$ ipython --no-banner

In [1]: import numpy as np

In [2]: np.set_printoptions(suppress=True, linewidth=120)

In [3]: W0 = np.loadtxt("dump.csv", delimiter=",")

In [4]: W0
Out[4]: 
array([[ 2.,  1.,  0.,  0.],
       [ 1., -2.,  0.,  0.],
       [ 0.,  0.,  2.,  1.],
       [ 0.,  0.,  1., -2.]])

In [5]: f, r1 = W0[1], W0[0]

In [6]: f @ r1
Out[6]: np.float64(0.0)

In [7]: f @ f
Out[7]: np.float64(5.0)

In [8]: p = (f @ r1) / (f @ f) * f

In [9]: np.outer(f, r1)
Out[9]: 
array([[ 2.,  1.,  0.,  0.],
       [-4., -2., -0., -0.],
       [ 0.,  0.,  0.,  0.],
       [ 0.,  0.,  0.,  0.]])

In [10]: np.linalg.matrix_rank(np.outer(f, r1))
Out[10]: np.int64(1)

In [11]: r1 - p
Out[11]: array([2., 1., 0., 0.])

In [12]: W0 @ W0
Out[12]: 
array([[5., 0., 0., 0.],
       [0., 5., 0., 0.],
       [0., 0., 5., 0.],
       [0., 0., 0., 5.]])

In [13]: (np.linalg.matrix_power((W0 != 0) + (W0.T != 0) + np.eye(4), 4) > 0).astype(int)
Out[13]: 
array([[1, 1, 0, 0],
       [1, 1, 0, 0],
       [0, 0, 1, 1],
       [0, 0, 1, 1]])

In [14]: ev, evecs = np.linalg.eigh(W0)

In [15]: x = np.array([3, 2, 1, 2])

In [16]: np.round(evecs * np.abs(ev) @ evecs.T, 1) + 0
Out[16]: 
array([[2.2, 0. , 0. , 0. ],
       [0. , 2.2, 0. , 0. ],
       [0. , 0. , 2.2, 0. ],
       [0. , 0. , 0. , 2.2]])

In [17]: round(x @ W0 @ x / (x @ x), 1), round(ev[0], 1), np.round(ev[-1], 1)
Out[17]: (np.float64(1.1), np.float64(-2.2), np.float64(2.2))

In [18]: (W0 + W0.T) / 2
Out[18]: 
array([[ 2.,  1.,  0.,  0.],
       [ 1., -2.,  0.,  0.],
       [ 0.,  0.,  2.,  1.],
       [ 0.,  0.,  1., -2.]])

In [19]: round(np.abs(np.linalg.eigvals(W0)).max(), 1)
Out[19]: np.float64(2.2)

In [20]: feats = np.loadtxt("arr.csv", delimiter=",")

In [21]: feats
Out[21]: 
array([[0.7, 0. , 0.3],
       [0. , 1. , 0. ],
       [0. , 0. , 1. ]])

In [22]: # a transition matrix

In [23]: np.round(np.linalg.matrix_power(feats, 2), 1)
Out[23]: 
array([[0.5, 0. , 0.5],
       [0. , 1. , 0. ],
       [0. , 0. , 1. ]])

In [24]: feats.sum(axis=1)
Out[24]: array([1., 1., 1.])

In [25]: feats @ np.ones(3)
Out[25]: array([1., 1., 1.])

In [26]: np.round(np.sort(np.abs(np.linalg.eigvals(feats)))[::-1], 1)
Out[26]: array([1. , 1. , 0.7])

In [27]: p = np.eye(3)[0]

In [28]: for _ in range(3):
    ...:     p = p @ feats
    ...:     print(p.round(1))
    ...: 
[0.7 0.  0.3]
[0.5 0.  0.5]
[0.3 0.  0.7]

In [29]: np.round(np.linalg.matrix_power(feats - np.diag(np.diag(feats)), 3), 1)
Out[29]: 
array([[0., 0., 0.],
       [0., 0., 0.],
       [0., 0., 0.]])

In [30]: np.round(np.sort(np.linalg.eigvals(feats)), 1)
Out[30]: array([0.7, 1. , 1. ])

In [31]: np.linalg.matrix_rank(feats - feats[0, 0] * np.eye(3))
Out[31]: np.int64(2)

In [32]: ev, evecs = np.linalg.eig(feats)

In [33]: ev
Out[33]: array([0.7, 1. , 1. ])

In [34]: feats @ evecs[:, 0] - ev[0] * evecs[:, 0]
Out[34]: array([0., 0., 0.])

In [35]: np.round(np.sort(np.linalg.eigvals(feats.T)), 1)
Out[35]: array([0.7, 1. , 1. ])

In [36]: np.round(np.sort(np.linalg.eigvals(feats @ feats)), 1)
Out[36]: array([0.5, 1. , 1. ])
